% python3 -q
>>> import numpy as np
>>> np.set_printoptions(precision=2, suppress=True, linewidth=140, legacy="1.25")
>>> K = np.array([[14, -22, -34, 43, 76],
...     [-40, -80, 90, -17, 105],
...     [41, 39, -137, 75, -13],
...     [18, 70, -90, 31, -66],
...     [49, -43, 4, -6, -4],
...     [-142, 74, 88, -60, -52],
...     [-58, 92, 19, -49, -130],
...     [102, -72, -19, 21, 52],
...     [63, 13, -129, 74, 3],
...     [-10, -56, 33, 8, 84]])
>>> K
array([[  14,  -22,  -34,   43,   76],
       [ -40,  -80,   90,  -17,  105],
       [  41,   39, -137,   75,  -13],
       [  18,   70,  -90,   31,  -66],
       [  49,  -43,    4,   -6,   -4],
       [-142,   74,   88,  -60,  -52],
       [ -58,   92,   19,  -49, -130],
       [ 102,  -72,  -19,   21,   52],
       [  63,   13, -129,   74,    3],
       [ -10,  -56,   33,    8,   84]])
>>> # rank 4
>>> Ac = K - K.mean(axis=0)
>>> V = np.linalg.svd(Ac)[2][:4]
>>> out = Ac - Ac @ V.T @ V
>>> np.linalg.norm(out, axis=1).round(6).argmax()
0
>>> np.round(out.std(axis=0), 2) + 0
array([0., 0., 0., 0., 0.])
>>> np.diag(V.T @ V)
array([0.99, 1.  , 0.74, 0.32, 0.94])
>>> C2 = np.cov(K, rowvar=False)
>>> np.argwhere(np.triu(np.abs(np.corrcoef(K.T)) > 0.8, 1))
array([[1, 4],
       [2, 3]])
>>> print(np.argsort(-K.std(axis=0).round(6), kind="stable"))
[2 4 0 1 3]
>>> round(float(np.corrcoef(K[:, 3], K[:, 4])[0, 1]), 2)
0.3
>>> K.std(axis=0)
array([66.38, 61.29, 76.99, 43.93, 71.  ])
>>> C2.shape
(5, 5)
>>> out = np.array([[0, 4, 4, 7, 9, 7, 2, 5, 8],
...     [5, 6, 4, 1, 0, 1, 3, 7, 0],
...     [2, 0, 4, 4, 8, 9, 8, 9, 5],
...     [1, 0, 0, 1, 0, 0, 3, 9, 0],
...     [2, 5, 5, 9, 6, 9, 4, 2, 2],
...     [4, 9, 4, 1, 4, 8, 1, 5, 1],
...     [0, 2, 3, 7, 4, 1, 0, 8, 1],
...     [6, 2, 5, 3, 8, 8, 9, 7, 0],
...     [9, 7, 9, 5, 3, 7, 3, 7, 3]])
>>> cent = np.array([[0, -6, 6], [-4, 4, 2], [-3, -6, 4]])
>>> mat = np.block([[out, np.array([[2, -1, 2],
...     [-2, 1, -1],
...     [-2, 1, 1],
...     [-1, -2, 2],
...     [2, 0, 0],
...     [-2, 0, 2],
...     [0, 2, 0],
...     [-1, 2, 1],
...     [1, -2, -1]])], [np.zeros((3, 9)), cent]])
>>> mat
array([[ 0.,  4.,  4.,  7.,  9.,  7.,  2.,  5.,  8.,  2., -1.,  2.],
       [ 5.,  6.,  4.,  1.,  0.,  1.,  3.,  7.,  0., -2.,  1., -1.],
       [ 2.,  0.,  4.,  4.,  8.,  9.,  8.,  9.,  5., -2.,  1.,  1.],
       [ 1.,  0.,  0.,  1.,  0.,  0.,  3.,  9.,  0., -1., -2.,  2.],
       [ 2.,  5.,  5.,  9.,  6.,  9.,  4.,  2.,  2.,  2.,  0.,  0.],
       [ 4.,  9.,  4.,  1.,  4.,  8.,  1.,  5.,  1., -2.,  0.,  2.],
       [ 0.,  2.,  3.,  7.,  4.,  1.,  0.,  8.,  1.,  0.,  2.,  0.],
       [ 6.,  2.,  5.,  3.,  8.,  8.,  9.,  7.,  0., -1.,  2.,  1.],
       [ 9.,  7.,  9.,  5.,  3.,  7.,  3.,  7.,  3.,  1., -2., -1.],
       [ 0.,  0.,  0.,  0.,  0.,  0.,  0.,  0.,  0.,  0., -6.,  6.],
       [ 0.,  0.,  0.,  0.,  0.,  0.,  0.,  0.,  0., -4.,  4.,  2.],
       [ 0.,  0.,  0.,  0.,  0.,  0.,  0.,  0.,  0., -3., -6.,  4.]])
>>> rng = np.random.default_rng(711)
>>> labels = rng.permutation(12)
>>> labels
array([ 4,  9, 11, 10,  3,  1,  2,  7,  5,  6,  8,  0])
>>> out = mat[labels][:, labels]
>>> np.trace(out)
43.0
>>> A = np.loadtxt("layer7.csv", delimiter=",")
>>> A
array([[ -2.,   0.,  -8.,   8.],
       [ -4.,   7., -22.,  17.],
       [ -4.,  10., -34.,  26.],
       [ -4.,  10., -40.,  32.]])
>>> labels = rng.permutation(4)
>>> out = A[:, labels] * rng.choice([-1, 1], 4)
>>> out
array([[ -8.,  -2.,   8.,  -0.],
       [-22.,  -4.,  17.,  -7.],
       [-34.,  -4.,  26., -10.],
       [-40.,  -4.,  32., -10.]])
>>> left, _, VT = np.linalg.svd(A.T @ out)
>>> np.round(np.linalg.lstsq(A, out)[0], 2) + 0
array([[ 0.,  1.,  0.,  0.],
       [ 0.,  0.,  0., -1.],
       [ 1.,  0.,  0.,  0.],
       [ 0.,  0.,  1.,  0.]])
>>> np.round(left @ VT, 2) + 0
array([[ 0.,  1.,  0.,  0.],
       [ 0.,  0.,  0., -1.],
       [ 1.,  0.,  0.,  0.],
       [ 0.,  0.,  1.,  0.]])
>>> u = np.array([0, 1])
>>> np.convolve(A[3], u)
array([  0.,  -4.,  10., -40.,  32.])
>>> np.polyval(u, A[3])
array([1., 1., 1., 1.])
>>> np.array([np.convolve(row, u, "same") for row in A])
array([[  0.,  -2.,   0.,  -8.],
       [  0.,  -4.,   7., -22.],
       [  0.,  -4.,  10., -34.],
       [  0.,  -4.,  10., -40.]])
>>> np.round(np.linalg.norm(A) ** 2 / np.linalg.norm(A, 2) ** 2, 2)
1.0
>>> round(np.linalg.norm(A, "nuc"), 2)
80.38
>>> np.linalg.norm(A, axis=0)
array([ 7.21, 15.78, 57.48, 45.31])
>>> mat.ravel(order="F")
array([ 0.,  5.,  2.,  1.,  2.,  4.,  0.,  6.,  9.,  0.,  0.,  0.,  4.,  6.,  0.,  0.,  5.,  9.,  2.,  2.,  7.,  0.,  0.,  0.,  4.,  4.,
        4.,  0.,  5.,  4.,  3.,  5.,  9.,  0.,  0.,  0.,  7.,  1.,  4.,  1.,  9.,  1.,  7.,  3.,  5.,  0.,  0.,  0.,  9.,  0.,  8.,  0.,
        6.,  4.,  4.,  8.,  3.,  0.,  0.,  0.,  7.,  1.,  9.,  0.,  9.,  8.,  1.,  8.,  7.,  0.,  0.,  0.,  2.,  3.,  8.,  3.,  4.,  1.,
        0.,  9.,  3.,  0.,  0.,  0.,  5.,  7.,  9.,  9.,  2.,  5.,  8.,  7.,  7.,  0.,  0.,  0.,  8.,  0.,  5.,  0.,  2.,  1.,  1.,  0.,
        3.,  0.,  0.,  0.,  2., -2., -2., -1.,  2., -2.,  0., -1.,  1.,  0., -4., -3., -1.,  1.,  1., -2.,  0.,  0.,  2.,  2., -2., -6.,
        4., -6.,  2., -1.,  1.,  2.,  0.,  2.,  0.,  1., -1.,  6.,  2.,  4.])
>>> t3 = mat.reshape(12, 2, -1)
>>> np.einsum("ihd,jhd->hij", t3, t3).shape
(2, 12, 12)
>>> t3.shape
(12, 2, 6)
>>> t3.transpose(1, 0, 2)
array([[[ 0.,  4.,  4.,  7.,  9.,  7.],
        [ 5.,  6.,  4.,  1.,  0.,  1.],
        [ 2.,  0.,  4.,  4.,  8.,  9.],
        [ 1.,  0.,  0.,  1.,  0.,  0.],
        [ 2.,  5.,  5.,  9.,  6.,  9.],
        [ 4.,  9.,  4.,  1.,  4.,  8.],
        [ 0.,  2.,  3.,  7.,  4.,  1.],
        [ 6.,  2.,  5.,  3.,  8.,  8.],
        [ 9.,  7.,  9.,  5.,  3.,  7.],
        [ 0.,  0.,  0.,  0.,  0.,  0.],
        [ 0.,  0.,  0.,  0.,  0.,  0.],
        [ 0.,  0.,  0.,  0.,  0.,  0.]],

       [[ 2.,  5.,  8.,  2., -1.,  2.],
        [ 3.,  7.,  0., -2.,  1., -1.],
        [ 8.,  9.,  5., -2.,  1.,  1.],
        [ 3.,  9.,  0., -1., -2.,  2.],
        [ 4.,  2.,  2.,  2.,  0.,  0.],
        [ 1.,  5.,  1., -2.,  0.,  2.],
        [ 0.,  8.,  1.,  0.,  2.,  0.],
        [ 9.,  7.,  0., -1.,  2.,  1.],
        [ 3.,  7.,  3.,  1., -2., -1.],
        [ 0.,  0.,  0.,  0., -6.,  6.],
        [ 0.,  0.,  0., -4.,  4.,  2.],
        [ 0.,  0.,  0., -3., -6.,  4.]]])
>>> np.einsum("ihd,ihd->ih", t3, t3)
array([[211., 102.],
       [ 79.,  64.],
       [181., 176.],
       [  2.,  99.],
       [252.,  28.],
       [194.,  35.],
       [ 79.,  69.],
       [202., 136.],
       [294.,  73.],
       [  0.,  72.],
       [  0.,  36.],
       [  0.,  61.]])
>>> w, V = np.linalg.eig(A)
>>> round(np.prod(w), 2)
72.0
>>> X = rng.normal(size=(37, 11))
>>> X = 3 * X / np.linalg.norm(X, axis=1, keepdims=True)
>>> X.round(2) + 0
array([[ 0.26,  1.19,  0.36, -0.49,  0.57, -0.58, -0.03,  1.8 ,  1.52, -0.94,  0.24],
       [ 1.1 , -1.26,  1.31, -0.86,  0.58, -0.61,  0.68,  0.54,  0.34,  1.14, -0.93],
       [ 0.15, -0.5 ,  0.3 , -0.71,  0.06,  1.02, -1.55,  1.93,  0.54,  0.76, -0.3 ],
       [ 0.19, -0.72,  0.34,  0.76,  0.24,  0.47,  2.52,  0.23,  0.33,  0.45,  0.86],
       [ 0.89, -0.1 ,  1.42, -0.05, -0.17, -0.67,  1.32, -0.32, -1.92,  0.43,  0.  ],
       [ 0.81, -0.12, -0.46, -0.95,  0.15, -0.39, -0.37,  0.51, -1.87, -0.96,  1.49],
       [-0.62, -0.9 ,  0.91, -0.15, -1.39, -0.93,  1.46, -0.43,  0.88, -0.31,  0.97],
       [-0.44, -0.34, -0.7 , -1.12,  0.52, -0.28, -1.18, -1.75, -0.99, -0.85, -0.68],
       [-0.78,  0.4 , -0.7 ,  0.4 , -0.91,  0.25,  2.2 , -0.75,  0.76, -0.83,  0.23],
       [-0.8 , -1.05,  1.62, -0.57, -0.77,  0.02, -0.8 ,  0.28, -0.25, -1.55, -0.73],
       [-1.42, -0.66, -1.29, -0.69, -0.48,  0.35, -0.2 ,  1.51,  0.95, -0.78, -0.45],
       [ 0.11,  0.08, -1.29,  1.26, -1.22, -0.25, -0.44, -0.24, -0.97,  0.43,  1.67],
       [ 0.24, -0.75, -0.91, -0.2 ,  0.41, -0.93,  0.18, -0.94,  2.24,  0.42, -0.59],
       [-0.21, -1.25,  0.6 ,  0.17,  0.31, -0.36,  1.48, -0.5 , -2.05, -0.35,  0.08],
       [ 1.07, -0.29, -0.59,  1.14,  0.38,  0.71,  0.99,  0.16,  0.48, -1.12, -1.72],
       [-0.54,  0.76,  1.34,  0.28, -0.14, -0.14, -0.71, -2.29, -0.22,  0.56, -0.33],
       [ 0.07,  0.25,  1.21,  1.91, -0.52,  0.46, -0.49, -0.73, -0.87, -0.93,  0.97],
       [-1.14,  0.39, -0.93,  1.39, -0.14, -0.59, -0.32,  0.29,  1.19, -0.14,  1.66],
       [-0.53,  0.39,  0.36,  1.42,  1.99, -0.36,  1.13,  0.78, -0.33, -0.07,  0.58],
       [-1.15,  0.3 ,  0.86, -1.33, -0.41, -0.83, -1.27, -1.14,  0.16,  0.79,  0.82],
       [-1.45,  0.12, -1.55, -0.75, -0.6 , -0.14, -0.12,  0.12, -0.63,  1.75, -0.13],
       [-0.62,  0.38,  0.95, -1.05,  1.88,  0.48,  0.94, -0.62, -0.13, -1.19,  0.08],
       [ 2.05, -0.81, -0.27, -0.26,  0.91, -0.28,  0.77,  0.26,  1.49, -0.43, -0.08],
       [-0.43,  0.05,  0.39,  1.84, -0.98, -0.48,  0.81, -1.14, -0.92, -0.25,  1.1 ],
       [-0.92, -1.66, -0.81,  0.02,  1.83,  0.74,  0.13,  0.08,  0.28, -0.82, -0.27],
       [ 0.76, -1.79, -1.05, -1.75,  0.35,  0.1 ,  0.29,  0.36, -0.09, -0.39,  0.73],
       [-1.35,  0.88, -0.57,  0.66,  0.88,  0.14, -0.64,  1.23,  1.3 , -0.81,  0.76],
       [-1.87, -1.55,  0.26,  0.25, -0.31,  0.73,  0.  ,  1.11,  0.84,  0.3 , -0.55],
       [ 0.41, -0.36,  0.41, -0.7 , -0.04,  0.39, -0.71, -0.01, -0.92,  1.84, -1.78],
       [-1.03, -0.08,  1.58,  0.28,  1.53,  0.58,  0.49, -0.84,  1.11, -0.24,  0.68],
       [-0.99,  0.71, -1.25,  0.95,  1.03,  1.38,  0.6 , -0.05, -0.38,  0.53,  1.14],
       [-0.9 ,  0.09,  0.75,  0.95,  0.88, -0.64,  0.6 ,  0.17, -1.44, -0.98,  1.46],
       [-0.39,  0.44, -0.19,  0.16,  1.22,  1.3 , -1.98, -0.3 , -0.87, -0.79, -0.14],
       [-0.81,  0.32,  0.93, -0.22,  0.82, -1.76,  0.5 ,  1.2 ,  0.98,  0.32, -0.89],
       [-0.68, -1.19,  0.3 ,  1.48,  0.8 , -0.21, -0.23, -1.62,  0.49, -0.56, -0.95],
       [-1.35, -0.19, -1.04,  0.43, -0.2 ,  0.74,  0.28, -0.72, -1.56,  1.5 , -0.22],
       [ 1.75, -0.23, -1.04, -0.14, -0.49, -0.67,  1.12, -1.48,  0.29,  0.3 ,  0.71]])
>>> D = np.linalg.norm(X[:, None] - X[None], axis=-1)
>>> print(D.shape)
(37, 37)
>>> D[26].round(6).argsort(kind="stable")[:4]
array([26, 17,  0, 10])
>>> D.mean(axis=1).argmax()
28
>>> print(np.linalg.matrix_rank(D ** 2))
12
